$ ipython --no-banner

In [1]: import numpy as np

In [2]: from numpy import linalg as LA

In [3]: np.set_printoptions(precision=2, suppress=True, linewidth=160)

In [4]: def rnd(a):
   ...:     return np.round(a, 2) + 0
   ...: 

In [5]: W0 = np.load("run11.npy")

In [6]: W0
Out[6]: 
array([[ 5, -2, -1,  1, -1, -2,  1, -4,  1],
       [ 4,  1,  2, -5, -2,  4,  1, -4,  3],
       [-5, -1,  3,  1, -2,  3, -4,  2,  1],
       [-4,  1, -3,  0,  1, -1, -3, -1,  3],
       [-4,  5,  1,  4,  0,  1, -2, -1, -3],
       [-5,  4,  4, -2,  5, -1, -5, -4, -3],
       [ 4, -4, -2, -3,  4,  5, -1, -1, -1]])

In [7]: rnd(LA.norm(W0, 2))
Out[7]: np.float64(15.55)

In [8]: W0[5] @ W0[3]
Out[8]: np.int64(28)

In [9]: rnd(LA.norm(W0, axis=1))
Out[9]: array([ 7.35,  9.59,  8.37,  6.86,  8.54, 11.7 ,  9.43])

In [10]: rnd(LA.norm(W0[5], 1)), rnd(LA.norm(W0[5], np.inf))
Out[10]: (np.float64(33.0), np.float64(5.0))

In [11]: rnd(LA.norm(W0[5] - W0[3]))
Out[11]: np.float64(11.31)

In [12]: B = W0 / np.sqrt((W0 ** 2).mean(axis=1, keepdims=True))

In [13]: LA.matrix_rank(B) == LA.matrix_rank(W0)
Out[13]: np.True_

In [14]: rnd(LA.norm(B, axis=1))
Out[14]: array([3., 3., 3., 3., 3., 3., 3.])

In [15]: LA.matrix_rank(W0 - W0.mean(axis=1, keepdims=True))
Out[15]: np.int64(7)

In [16]: C = np.array([[2, 0, 5, 4], [5, -2, 0, 5], [-4, 5, 1, -5]])

In [17]: m1 = np.repeat(C, 34 // 3, axis=0)

In [18]: rng = np.random.default_rng(87)

In [19]: m1 = m1 + 0.1 * rng.normal(size=m1.shape)

In [20]: rnd(m1)
Out[20]: 
array([[ 2.05, -0.01,  5.05,  4.16],
       [ 1.93, -0.06,  5.08,  4.  ],
       [ 2.16, -0.1 ,  4.92,  4.  ],
       [ 1.95,  0.19,  5.01,  3.89],
       [ 2.06, -0.14,  5.07,  3.96],
       [ 1.93, -0.03,  4.87,  3.91],
       [ 1.89,  0.08,  5.09,  3.88],
       [ 1.93, -0.01,  5.11,  4.  ],
       [ 1.99, -0.03,  4.88,  3.99],
       [ 2.02, -0.04,  5.03,  4.1 ],
       [ 1.93,  0.07,  5.09,  4.01],
       [ 4.84, -1.82, -0.04,  5.1 ],
       [ 5.  , -2.05, -0.03,  5.02],
       [ 5.21, -1.86, -0.03,  5.03],
       [ 4.89, -2.09,  0.08,  5.01],
       [ 4.96, -1.99,  0.  ,  4.89],
       [ 4.96, -2.03, -0.05,  4.93],
       [ 5.04, -2.04,  0.05,  4.8 ],
       [ 4.77, -1.9 ,  0.04,  4.89],
       [ 5.07, -2.02,  0.07,  5.04],
       [ 4.78, -2.02,  0.11,  5.19],
       [ 4.94, -1.93,  0.  ,  4.93],
       [-4.07,  5.03,  0.98, -4.98],
       [-3.86,  5.11,  1.03, -5.05],
       [-4.1 ,  5.05,  1.07, -4.87],
       [-3.99,  4.96,  0.99, -5.02],
       [-4.14,  4.98,  1.15, -4.93],
       [-4.01,  4.89,  1.14, -4.94],
       [-3.82,  4.88,  1.13, -4.9 ],
       [-3.93,  5.12,  0.95, -5.09],
       [-4.05,  4.95,  1.05, -5.09],
       [-3.99,  5.03,  0.95, -5.  ],
       [-4.01,  5.08,  0.99, -5.03]])

In [21]: P = m1 @ LA.solve(m1.T @ m1, m1.T)

In [22]: np.allclose(P @ P, P)
Out[22]: True

In [23]: rnd(LA.eigvalsh(P))
Out[23]: array([0., 0., 0., 0., 0., 0., 0., 0., 0., 0., 0., 0., 0., 0., 0., 0., 0., 0., 0., 0., 0., 0., 0., 0., 0., 0., 0., 0., 0., 1., 1., 1., 1.])

In [24]: F = np.load("sample9.npy")

In [25]: F
Out[25]: 
array([[ 138.85,  100.61, -100.26,  -41.43],
       [ 141.57,   99.59, -100.88,  -39.25],
       [ 139.98,   96.96, -100.03,  -39.25],
       [ 141.07,  100.87,  -99.17,  -42.08],
       [ 139.59,  100.71,  -99.74,  -39.34],
       [ 140.74,  101.51,  -99.62,  -40.02],
       [ 140.23,  101.38, -100.47,  -39.7 ],
       [ 140.55,  102.08,  -99.67,  -40.01],
       [ 139.67,  100.75, -100.73,  -41.07],
       [ 140.03,   99.1 ,  -98.87,  -40.71],
       [ 138.42,  101.96, -101.38,  -39.9 ],
       [ 139.22,  100.57,  -99.37,  -41.37],
       [ 138.48,   99.94,  -99.12,  -39.86]])

In [26]: x = np.array([2, -2, 2, 2])

In [27]: target = F @ x

In [28]: coef, lr = np.zeros(4), 1 / LA.norm(F, 2) ** 2

In [29]: for i in range(3):
    ...:     coef -= lr * F.T @ (F @ coef - target)
    ...:     if i % 1 == 0: print(i, round(LA.norm(F @ coef - target), 2))
    ...: 
0 14.83
1 14.83
2 14.83

In [30]: rnd(LA.cond(F))
Out[30]: np.float64(286.07)

In [31]: P = F @ LA.solve(F.T @ F, F.T)

In [32]: rnd(np.diag(P))
Out[32]: array([0.34, 0.34, 0.64, 0.46, 0.19, 0.26, 0.16, 0.32, 0.21, 0.23, 0.56, 0.21, 0.09])

In [33]: rnd(LA.eigvalsh(P))
Out[33]: array([0., 0., 0., 0., 0., 0., 0., 0., 0., 1., 1., 1., 1.])

In [34]: rnd(np.trace(P))
Out[34]: np.float64(4.0)

In [35]: rnd(P @ F[:, 2])
Out[35]: array([-100.26, -100.88, -100.03,  -99.17,  -99.74,  -99.62, -100.47,  -99.67, -100.73,  -98.87, -101.38,  -99.37,  -99.12])

In [36]: Xs = F - F.mean(axis=0)

In [37]: left, sv, VT = LA.svd(Xs, full_matrices=False)

In [38]: rnd(sv ** 2 / (sv ** 2).sum())
Out[38]: array([0.46, 0.23, 0.22, 0.09])

In [39]: np.searchsorted(np.cumsum(sv ** 2) / (sv ** 2).sum(), 0.9) + 1
Out[39]: np.int64(3)

In [40]: rnd(sv)
Out[40]: array([4.85, 3.42, 3.35, 2.12])

In [41]: rnd(VT[0] * np.sign(VT[0, np.abs(VT[0]).argmax()]))
Out[41]: array([-0.11,  0.96, -0.11, -0.23])

In [42]: rnd(Xs.mean(axis=0))
Out[42]: array([0., 0., 0., 0.])

In [43]: rnd(np.abs(VT[-1]))
Out[43]: array([0.13, 0.2 , 0.82, 0.52])

In [44]: np.abs(left[:, 0]).argmax()
Out[44]: np.int64(2)

In [45]: rnd((sv ** 2).sum() ** 2 / (sv ** 4).sum())
Out[45]: np.float64(3.1)

In [46]: idx = F[:, 0] > np.median(F[:, 0])

In [47]: u = F[idx].mean(axis=0) - F[~idx].mean(axis=0)

In [48]: idx.astype(int)
Out[48]: array([0, 1, 0, 1, 0, 1, 1, 1, 0, 1, 0, 0, 0])

In [49]: rnd(u)
Out[49]: array([1.53, 0.54, 0.31, 0.02])

In [50]: rnd((((F - F.mean(axis=0)) @ u > 0) == idx).mean())
Out[50]: np.float64(0.92)

In [51]: arr = np.loadtxt("layer14.csv", delimiter=",")

In [52]: arr
Out[52]: 
array([[  1.,  -3.,   1.,  -2.,  -2.],
       [  3.,  -1.,   2.,  -2.,  -2.],
       [  1.,   1.,   2.,   0.,  -2.],
       [ 13.,  -7.,   9., -10., -10.]])

In [53]: left, sv, VT = LA.svd(arr)

In [54]: np.argmax(sv[:-1] / (sv[1:] + 1e-6)) + 1
Out[54]: np.int64(3)

In [55]: rnd(sv)
Out[55]: array([23.2 ,  3.04,  1.53,  0.  ])

In [56]: B = left[:, :3] @ np.diag(sv[:3]) @ VT[:3]

In [57]: rnd(np.abs(arr - B).max())
Out[57]: np.float64(0.0)

In [58]: rnd(B)
Out[58]: 
array([[  1.,  -3.,   1.,  -2.,  -2.],
       [  3.,  -1.,   2.,  -2.,  -2.],
       [  1.,   1.,   2.,   0.,  -2.],
       [ 13.,  -7.,   9., -10., -10.]])

In [59]: LA.matrix_rank(arr, rtol=0.05)
Out[59]: np.int64(3)

In [60]: x = np.array([0, 1, 1, 0, 0])

In [61]: arr * x
Out[61]: 
array([[ 0., -3.,  1., -0., -0.],
       [ 0., -1.,  2., -0., -0.],
       [ 0.,  1.,  2.,  0., -0.],
       [ 0., -7.,  9., -0., -0.]])

In [62]: LA.norm(arr @ x) <= LA.norm(arr, 2) * LA.norm(x) + 1e-9
Out[62]: np.True_

In [63]: arr @ x
Out[63]: array([-2.,  1.,  3.,  2.])

In [64]: (arr @ x).argmax()
Out[64]: np.int64(2)

In [65]: (arr * x).sum(axis=1)
Out[65]: array([-2.,  1.,  3.,  2.])

In [66]: np.sign((arr @ x).round(6))
Out[66]: array([-1.,  1.,  1.,  1.])

In [67]: B = arr + rng.integers(-2, 3, (4, 3)) @ rng.integers(-2, 3, (3, 5))

In [68]: B
Out[68]: 
array([[ -3.,  -7.,  -1.,   0.,  -5.],
       [  6.,   4.,   4.,  -6.,  -1.],
       [  0.,  -5.,  -2.,   6.,  -3.],
       [  9.,  -5.,  13., -14., -10.]])

In [69]: rnd(LA.svd(B - arr, compute_uv=False))
Out[69]: array([13.96,  6.9 ,  1.88,  0.  ])

In [70]: B - arr
Out[70]: 
array([[-4., -4., -2.,  2., -3.],
       [ 3.,  5.,  2., -4.,  1.],
       [-1., -6., -4.,  6., -1.],
       [-4.,  2.,  4., -4.,  0.]])

In [71]: LA.matrix_rank(B - arr, tol=1e-8)
Out[71]: np.int64(3)

In [72]: u = np.array([2, 1, 2])

In [73]: M = np.outer(rng.normal(size=30), u) + 0.02 * rng.normal(size=(30, 3))

In [74]: rnd(M)
Out[74]: 
array([[ 0.48,  0.27,  0.45],
       [-1.  , -0.49, -0.98],
       [-0.98, -0.52, -1.  ],
       [-3.09, -1.57, -3.12],
       [-0.7 , -0.35, -0.73],
       [-0.52, -0.27, -0.51],
       [-2.1 , -1.02, -2.11],
       [-3.98, -1.96, -3.97],
       [-1.64, -0.8 , -1.59],
       [-1.42, -0.7 , -1.34],
       [-0.92, -0.5 , -0.95],
       [ 1.4 ,  0.66,  1.37],
       [-1.8 , -0.84, -1.8 ],
       [ 3.71,  1.82,  3.67],
       [-0.88, -0.43, -0.87],
       [ 2.64,  1.32,  2.63],
       [ 2.47,  1.25,  2.45],
       [-0.02, -0.03, -0.05],
       [-1.69, -0.84, -1.69],
       [ 0.16,  0.11,  0.17],
       [-1.41, -0.67, -1.38],
       [-1.3 , -0.7 , -1.31],
       [-3.14, -1.56, -3.13],
       [ 0.28,  0.18,  0.32],
       [-1.01, -0.53, -1.04],
       [ 0.09,  0.05,  0.12],
       [-2.12, -1.08, -2.09],
       [-1.72, -0.82, -1.67],
       [ 1.12,  0.55,  1.09],
       [-0.99, -0.51, -1.01]])

In [75]: cov = np.cov(M, rowvar=False)

In [76]: rnd(M.std(axis=0))
Out[76]: array([1.68, 0.84, 1.67])

In [77]: np.argsort(-M.std(axis=0).round(6), kind="stable")
Out[77]: array([0, 2, 1])
